% ipython --no-banner

In [1]: import numpy as np

In [2]: np.set_printoptions(precision=3, suppress=True, linewidth=200, floatmode="fixed")

In [3]: tidy = lambda a: np.round(a, 3) + 0

In [4]: feats = np.load("arr.npy")

In [5]: feats
Out[5]: 
array([[1, 0, 0, 0, 0, 0, 0],
       [0, 1, 0, 0, 0, 0, 0],
       [3, 0, 1, 0, 0, 0, 0],
       [1, 3, 2, 1, 0, 0, 0],
       [3, 0, 2, 0, 1, 0, 0],
       [0, 1, 3, 3, 2, 1, 0],
       [3, 3, 2, 2, 3, 3, 1]])

In [6]: u, g = feats[2], feats[4]

In [7]: u @ u
Out[7]: np.int64(10)

In [8]: pr = (u @ g) / (u @ u) * u

In [9]: tidy((g - pr) @ u)
Out[9]: np.float64(0.0)

In [10]: tidy(pr)
Out[10]: array([3.300, 0.000, 1.100, 0.000, 0.000, 0.000, 0.000])

In [11]: np.linalg.matrix_rank(np.outer(u, g))
Out[11]: np.int64(1)

In [12]: rng = np.random.default_rng(598)

In [13]: z = rng.permutation(7)

In [14]: z
Out[14]: array([1, 4, 5, 3, 6, 0, 2])

In [15]: M2 = feats[z][:, z]

In [16]: np.diag(M2)
Out[16]: array([1, 1, 1, 1, 1, 1, 1])

In [17]: np.trace(M2)
Out[17]: np.int64(7)

In [18]: M2
Out[18]: 
array([[1, 0, 0, 0, 0, 0, 0],
       [0, 1, 0, 0, 0, 3, 2],
       [1, 2, 1, 3, 0, 0, 3],
       [3, 0, 0, 1, 0, 1, 2],
       [3, 3, 3, 2, 1, 3, 2],
       [0, 0, 0, 0, 0, 1, 0],
       [0, 0, 0, 0, 0, 3, 1]])

In [19]: tidy(np.sort(np.abs(np.linalg.eigvals(M2))))
Out[19]: array([1.000, 1.000, 1.000, 1.000, 1.000, 1.000, 1.000])

In [20]: blk = np.stack([M2, 3 * M2, M2[::-1]])

In [21]: blk.sum(axis=0)
Out[21]: 
array([[ 4,  0,  0,  0,  0,  3,  1],
       [ 0,  4,  0,  0,  0, 13,  8],
       [ 7, 11,  7, 14,  1,  3, 14],
       [15,  0,  0,  5,  0,  5, 10],
       [13, 14, 13, 11,  4, 12, 11],
       [ 0,  1,  0,  0,  0,  7,  2],
       [ 1,  0,  0,  0,  0, 12,  4]])

In [22]: blk.shape
Out[22]: (3, 7, 7)

In [23]: np.linalg.matrix_rank(blk)
Out[23]: array([7, 7, 7])

In [24]: tidy(np.linalg.det(blk))
Out[24]: array([   1.000, 2187.000,   -1.000])

In [25]: np.linalg.matrix_rank(blk.reshape(3, -1))
Out[25]: np.int64(2)

In [26]: (blk @ M2.T).shape
Out[26]: (3, 7, 7)

In [27]: np.prod(np.diag(feats)), tidy(np.linalg.det(feats))
Out[27]: (np.int64(1), np.float64(1.0))

In [28]: [int(np.linalg.matrix_rank(np.linalg.matrix_power(feats, p))) for p in range(1, 8)]
Out[28]: [7, 7, 7, 7, 7, 7, 7]

In [29]: feats @ feats
Out[29]: 
array([[ 1,  0,  0,  0,  0,  0,  0],
       [ 0,  1,  0,  0,  0,  0,  0],
       [ 6,  0,  1,  0,  0,  0,  0],
       [ 8,  6,  4,  1,  0,  0,  0],
       [12,  0,  4,  0,  1,  0,  0],
       [18, 11, 16,  6,  4,  1,  0],
       [23, 15, 23, 13, 12,  6,  1]])

In [30]: Q, Rm = np.linalg.qr(feats)

In [31]: Q.shape, Rm.shape
Out[31]: ((7, 7), (7, 7))

In [32]: tidy(np.trace(Q @ Q.T))
Out[32]: np.float64(7.0)

In [33]: tidy(np.abs(np.diag(Rm)))
Out[33]: array([5.385, 3.877, 2.795, 1.441, 1.318, 0.296, 0.030])

In [34]: A = np.loadtxt("data.csv", delimiter=",")

In [35]: A
Out[35]: 
array([[ 2.000, -2.000,  0.000,  0.000],
       [-2.000,  6.000, -2.000,  0.000],
       [ 0.000, -2.000,  9.000, -2.000],
       [ 0.000,  0.000, -2.000,  1.000]])

In [36]: w, vecs = np.linalg.eig(A)

In [37]: tidy(np.sort(np.linalg.eigvals(np.linalg.inv(A))))
Out[37]: array([0.096, 0.168, 0.867, 2.245])

In [38]: tidy(w)
Out[38]: array([10.434,  5.966,  1.154,  0.445])

In [39]: tidy(np.sort(np.linalg.eigvals(A.T)))
Out[39]: array([ 0.445,  1.154,  5.966, 10.434])

In [40]: tidy(np.sort(np.linalg.eigvals(A @ A)))
Out[40]: array([  0.198,   1.332,  35.599, 108.871])

In [41]: x = np.ones(4)

In [42]: for _ in range(7):
    ...:     x = A @ x
    ...:     x /= np.linalg.norm(x)
    ...:     print(round(x @ A @ x, 3))
    ...: 
7.667
9.245
9.964
10.269
10.379
10.416
10.428

In [43]: tidy(x)
Out[43]: array([ 0.090, -0.411,  0.887, -0.191])

In [44]: w, vecs = np.linalg.eigh(A)

In [45]: tidy(vecs.T @ vecs)
Out[45]: 
array([[1.000, 0.000, 0.000, 0.000],
       [0.000, 1.000, 0.000, 0.000],
       [0.000, 0.000, 1.000, 0.000],
       [0.000, 0.000, 0.000, 1.000]])

In [46]: np.abs(vecs[:, -1]).round(6).argmax()
Out[46]: np.int64(2)

In [47]: np.unique(w.round(6) + 0, return_counts=True)[1]
Out[47]: array([1, 1, 1, 1])

In [48]: (w > 1e-8).sum(), (w < -1e-8).sum()
Out[48]: (np.int64(4), np.int64(0))

In [49]: tidy(np.linalg.eigvalsh(A + 5 * np.eye(4)))
Out[49]: array([ 5.445,  6.154, 10.966, 15.434])

In [50]: tidy(vecs.T @ A @ vecs)
Out[50]: 
array([[ 0.445,  0.000,  0.000,  0.000],
       [ 0.000,  1.154,  0.000,  0.000],
       [ 0.000,  0.000,  5.966,  0.000],
       [ 0.000,  0.000,  0.000, 10.434]])

In [51]: tidy(np.linalg.svd(A, compute_uv=False))
Out[51]: array([10.434,  5.966,  1.154,  0.445])

In [52]: tidy(vecs @ np.diag(w) @ vecs.T)
Out[52]: 
array([[ 2.000, -2.000,  0.000,  0.000],
       [-2.000,  6.000, -2.000,  0.000],
       [ 0.000, -2.000,  9.000, -2.000],
       [ 0.000,  0.000, -2.000,  1.000]])

In [53]: tidy(np.linalg.eigvalsh(A @ A))
Out[53]: array([  0.198,   1.332,  35.599, 108.871])

In [54]: F = np.loadtxt("m.csv", delimiter=",")

In [55]: F
Out[55]: 
array([[ 80.000, -10.000, -38.000,  60.000,  19.000, -18.000,  11.000,  -3.000],
       [-10.000,  68.000, -14.000, -18.000, -18.000, -77.000,  -8.000,  14.000],
       [-38.000, -14.000, 133.000, -53.000,  42.000,   3.000, -36.000, -11.000],
       [ 60.000, -18.000, -53.000,  74.000,  14.000,  -3.000,   8.000,   3.000],
       [ 19.000, -18.000,  42.000,  14.000,  70.000,   8.000, -32.000, -38.000],
       [-18.000, -77.000,   3.000,  -3.000,   8.000, 172.000,  31.000,  22.000],
       [ 11.000,  -8.000, -36.000,   8.000, -32.000,  31.000,  37.000,  33.000],
       [ -3.000,  14.000, -11.000,   3.000, -38.000,  22.000,  33.000, 115.000]])

In [56]: G = F.T @ F

In [57]: np.trace(G), (F ** 2).sum()
Out[57]: (np.float64(131937.0), np.float64(131937.0))

In [58]: G
Out[58]: 
array([[ 12359.000,  -1114.000, -10753.000,  11833.000,   1892.000,  -3633.000,   1950.000,   -882.000],
       [ -1114.000,  11757.000,  -2333.000,  -2457.000,  -4406.000, -18372.000,  -1939.000,   1418.000],
       [-10753.000,  -2333.000,  25328.000, -12741.000,   8908.000,   1814.000,  -8464.000,  -5687.000],
       [ 11833.000,  -2457.000, -12741.000,  12487.000,    860.000,   -165.000,   3158.000,    384.000],
       [  1892.000,  -4406.000,   8908.000,    860.000,  10077.000,   1236.000,  -5477.000,  -8639.000],
       [ -3633.000, -18372.000,   1814.000,   -165.000,   1236.000,  37364.000,   7235.000,   5967.000],
       [  1950.000,  -1939.000,  -8464.000,   3158.000,  -5477.000,   7235.000,   5988.000,   7189.000],
       [  -882.000,   1418.000,  -5687.000,    384.000,  -8639.000,   5967.000,   7189.000,  16577.000]])

In [59]: np.allclose(G, G.T)
Out[59]: True

In [60]: (F @ F.T).shape
Out[60]: (8, 8)

In [61]: w, vecs = np.linalg.eigh(F)

In [62]: x = np.array([-2, 1, 2, -3, 3, 3, 2, -3])

In [63]: tidy(vecs * np.abs(w) @ vecs.T)
Out[63]: 
array([[ 80.000, -10.000, -38.000,  60.000,  19.000, -18.000,  11.000,  -3.000],
       [-10.000,  68.000, -14.000, -18.000, -18.000, -77.000,  -8.000,  14.000],
       [-38.000, -14.000, 133.000, -53.000,  42.000,   3.000, -36.000, -11.000],
       [ 60.000, -18.000, -53.000,  74.000,  14.000,  -3.000,   8.000,   3.000],
       [ 19.000, -18.000,  42.000,  14.000,  70.000,   8.000, -32.000, -38.000],
       [-18.000, -77.000,   3.000,  -3.000,   8.000, 172.000,  31.000,  22.000],
       [ 11.000,  -8.000, -36.000,   8.000, -32.000,  31.000,  37.000,  33.000],
       [ -3.000,  14.000, -11.000,   3.000, -38.000,  22.000,  33.000, 115.000]])

In [64]: tidy(x @ F @ x / (x @ x)), tidy(w[0]), tidy(w[-1])
Out[64]: (np.float64(123.367), np.float64(4.041), np.float64(222.478))

In [65]: Q, _ = np.linalg.qr(np.array([[-1.0, -1.4, 1.1, -0.2, 0.0, -0.3],
    ...:     [-1.5, -0.8, -0.2, -0.9, 0.0, 0.8],
    ...:     [0.2, -0.6, 1.4, -1.8, 1.1, -1.6],
    ...:     [-0.6, 0.8, 1.0, -1.8, 0.6, 0.1],
    ...:     [0.4, -1.1, -0.6, 0.7, -0.5, -0.2],
    ...:     [-0.7, 0.6, 1.9, -0.6, 0.2, 0.3],
    ...:     [0.2, 0.2, 0.7, 0.7, 1.1, -0.7]]))

In [66]: J = Q @ Q.T

In [67]: tidy(J)
Out[67]: 
array([[ 0.915,  0.078,  0.090, -0.207, -0.112,  0.080, -0.043],
       [ 0.078,  0.928, -0.083,  0.190,  0.103, -0.074,  0.039],
       [ 0.090, -0.083,  0.905,  0.219,  0.119, -0.085,  0.045],
       [-0.207,  0.190,  0.219,  0.498, -0.272,  0.195, -0.104],
       [-0.112,  0.103,  0.119, -0.272,  0.853,  0.106, -0.056],
       [ 0.080, -0.074, -0.085,  0.195,  0.106,  0.924,  0.040],
       [-0.043,  0.039,  0.045, -0.104, -0.056,  0.040,  0.978]])

In [68]: w, vecs = np.linalg.eigh(J)

In [69]: x = np.array([-3, -4, 7, 2, 3, -8, 4])

In [70]: tidy(np.abs(J).sum(axis=1).max()), tidy(np.abs(w).max())
Out[70]: (np.float64(1.685), np.float64(1.0))

In [71]: tidy(vecs * np.abs(w) @ vecs.T)
Out[71]: 
array([[ 0.915,  0.078,  0.090, -0.207, -0.112,  0.080, -0.043],
       [ 0.078,  0.928, -0.083,  0.190,  0.103, -0.074,  0.039],
       [ 0.090, -0.083,  0.905,  0.219,  0.119, -0.085,  0.045],
       [-0.207,  0.190,  0.219,  0.498, -0.272,  0.195, -0.104],
       [-0.112,  0.103,  0.119, -0.272,  0.853,  0.106, -0.056],
       [ 0.080, -0.074, -0.085,  0.195,  0.106,  0.924,  0.040],
       [-0.043,  0.039,  0.045, -0.104, -0.056,  0.040,  0.978]])

In [72]: tidy(vecs * np.maximum(w, 0) @ vecs.T)
Out[72]: 
array([[ 0.915,  0.078,  0.090, -0.207, -0.112,  0.080, -0.043],
       [ 0.078,  0.928, -0.083,  0.190,  0.103, -0.074,  0.039],
       [ 0.090, -0.083,  0.905,  0.219,  0.119, -0.085,  0.045],
       [-0.207,  0.190,  0.219,  0.498, -0.272,  0.195, -0.104],
       [-0.112,  0.103,  0.119, -0.272,  0.853,  0.106, -0.056],
       [ 0.080, -0.074, -0.085,  0.195,  0.106,  0.924,  0.040],
       [-0.043,  0.039,  0.045, -0.104, -0.056,  0.040,  0.978]])

In [73]: M2 = J + rng.integers(-2, 3, (7, 6)) @ rng.integers(-2, 3, (6, 7))

In [74]: tidy(M2)
Out[74]: 
array([[ -6.085,  -5.922,   1.090,   0.793,  -0.112,   1.080,  -1.043],
       [  2.078,   4.928,  -7.083,   9.190,   8.103, -14.074,  -4.961],
       [  0.090,   3.917,  -5.095,   6.219,   0.119,  -2.085,   0.045],
       [  1.793,  -4.810,   4.219,  -3.502,   5.728,  -3.805,  -3.104],
       [ -9.112,  -2.897,  -1.881,   0.728,  -5.147,   6.106,  -4.056],
       [ -5.920,  -7.074,  -1.085,   1.195,   2.106,   1.924,  -1.960],
       [ -8.043,   0.039,  -0.955,   0.896, -12.056,  14.040,   2.978]])

In [75]: np.abs(M2 - J).sum(axis=1)
Out[75]: array([17.000, 49.000, 18.000, 28.000, 31.000, 20.000, 38.000])

In [76]: np.linalg.matrix_rank(M2 - J, tol=1e-8)
Out[76]: np.int64(6)
